>>> import numpy as np
>>> np.set_printoptions(suppress=True, linewidth=200)
>>> data = np.loadtxt("sample6.csv", delimiter=",")
>>> data
array([[17., -6., -1., -9., -5.],
       [-2., 12.,  4., -5., -6.],
       [ 3., -2., 17., -1., -6.],
       [-7., -5.,  6.,  0., -7.],
       [ 1.,  1., -2.,  0., 12.]])
>>> r0 = np.array([-5, 5, 2, 2, 3])
>>> other = data + np.outer(r0, np.eye(5)[3])
>>> np.linalg.matrix_rank(other - data)
np.int64(1)
>>> round(float(np.linalg.det(other) / np.linalg.det(data)), 2), np.round(1 + np.linalg.solve(data, r0)[3], 2)
(0.37, np.float64(0.37))
>>> other
array([[ 17.,  -6.,  -1., -14.,  -5.],
       [ -2.,  12.,   4.,   0.,  -6.],
       [  3.,  -2.,  17.,   1.,  -6.],
       [ -7.,  -5.,   6.,   2.,  -7.],
       [  1.,   1.,  -2.,   3.,  12.]])
>>> np.linalg.matrix_rank(np.linalg.inv(other) - np.linalg.inv(data), tol=1e-8)
np.int64(1)
>>> Q, evecs = np.linalg.qr(data[:, :3])[0], np.linalg.qr(data[:, 3:])[0]
>>> sig = np.linalg.svd(Q.T @ evecs, compute_uv=False)
>>> np.round(np.linalg.norm(Q @ Q.T - evecs @ evecs.T, 2), 2)
np.float64(1.0)
>>> X = np.load("dump.npy")
>>> X
array([[1, 0, 0, 0, 0, 0, 0, 0, 0, 0, 0],
       [2, 1, 0, 0, 0, 0, 0, 0, 0, 0, 0],
       [1, 2, 1, 0, 0, 0, 0, 0, 0, 0, 0],
       [2, 0, 2, 1, 0, 0, 0, 0, 0, 0, 0],
       [0, 1, 2, 2, 1, 0, 0, 0, 0, 0, 0],
       [0, 1, 2, 0, 1, 1, 0, 0, 0, 0, 0],
       [2, 1, 0, 0, 0, 0, 1, 0, 0, 0, 0],
       [2, 1, 1, 0, 0, 0, 0, 1, 0, 0, 0],
       [1, 1, 2, 2, 1, 1, 1, 0, 1, 0, 0],
       [0, 1, 0, 2, 0, 1, 1, 2, 2, 1, 0],
       [1, 2, 1, 1, 2, 2, 1, 2, 2, 2, 1]])
>>> # triangular: eigenvalues sit on the diagonal
>>> other = X / np.linalg.norm(X, axis=1, keepdims=True)
>>> G = other @ other.T
>>> (G - 2 * np.eye(11)).round(6).argmax(axis=1)
array([ 1,  6,  7,  7,  8,  4,  1,  1,  4, 10,  9])
>>> G[7].round(2)
array([0.76, 0.85, 0.77, 0.76, 0.36, 0.43, 0.77, 1.  , 0.51, 0.28, 0.49])
>>> round(float(np.degrees(np.arccos(np.clip(G[7, 0], -1, 1)))), 2)
40.89
>>> (np.abs(G) > 0.9).astype(int)
array([[1, 0, 0, 0, 0, 0, 0, 0, 0, 0, 0],
       [0, 1, 0, 0, 0, 0, 1, 0, 0, 0, 0],
       [0, 0, 1, 0, 0, 0, 0, 0, 0, 0, 0],
       [0, 0, 0, 1, 0, 0, 0, 0, 0, 0, 0],
       [0, 0, 0, 0, 1, 0, 0, 0, 0, 0, 0],
       [0, 0, 0, 0, 0, 1, 0, 0, 0, 0, 0],
       [0, 1, 0, 0, 0, 0, 1, 0, 0, 0, 0],
       [0, 0, 0, 0, 0, 0, 0, 1, 0, 0, 0],
       [0, 0, 0, 0, 0, 0, 0, 0, 1, 0, 0],
       [0, 0, 0, 0, 0, 0, 0, 0, 0, 1, 0],
       [0, 0, 0, 0, 0, 0, 0, 0, 0, 0, 1]])
>>> np.argwhere(np.triu(np.abs(G) > 0.95, 1))
array([], shape=(0, 2), dtype=int64)
>>> np.round(np.linalg.norm(other, axis=1), 2)
array([1., 1., 1., 1., 1., 1., 1., 1., 1., 1., 1.])
>>> X @ X
array([[ 1,  0,  0,  0,  0,  0,  0,  0,  0,  0,  0],
       [ 4,  1,  0,  0,  0,  0,  0,  0,  0,  0,  0],
       [ 6,  4,  1,  0,  0,  0,  0,  0,  0,  0,  0],
       [ 6,  4,  4,  1,  0,  0,  0,  0,  0,  0,  0],
       [ 8,  6,  8,  4,  1,  0,  0,  0,  0,  0,  0],
       [ 4,  7,  6,  2,  2,  1,  0,  0,  0,  0,  0],
       [ 6,  2,  0,  0,  0,  0,  1,  0,  0,  0,  0],
       [ 7,  4,  2,  0,  0,  0,  0,  1,  0,  0,  0],
       [12,  9, 12,  6,  3,  2,  2,  0,  1,  0,  0],
       [14,  8, 12,  8,  3,  4,  4,  4,  4,  1,  0],
       [17, 17, 18, 14,  8,  8,  6,  8,  8,  4,  1]])
>>> A = np.array([[0, 1, 0, 0, 0, 0, 0, 0],
...     [0, 0, 0, 0, 0, 1, 0, 0],
...     [0, 0, 0, 0, 0, 0, 0, 1],
...     [0, 0, 1, 0, 0, 0, 0, 0],
...     [0, 0, 0, 0, 1, 0, 0, 0],
...     [1, 0, 0, 0, 0, 0, 0, 0],
...     [0, 0, 0, 0, 0, 0, 1, 0],
...     [0, 0, 0, 1, 0, 0, 0, 0]])
>>> # a transition matrix
>>> x = np.array([0, 1, 2, 2, -2, -1, -1, -2])
>>> np.round(np.sort(np.abs(np.degrees(np.angle(np.linalg.eigvals(A))))), 2)
array([  0.,   0.,   0.,   0., 120., 120., 120., 120.])
>>> round(np.linalg.norm(x), 2), np.round(np.linalg.norm(A @ x), 2)
(np.float64(4.36), np.float64(4.36))
>>> A.T @ (A @ x)
array([ 0,  1,  2,  2, -2, -1, -1, -2])
>>> round(np.linalg.det(A), 2)
np.float64(1.0)
>>> np.round(np.abs(np.linalg.eigvals(A)), 2)
array([1., 1., 1., 1., 1., 1., 1., 1.])
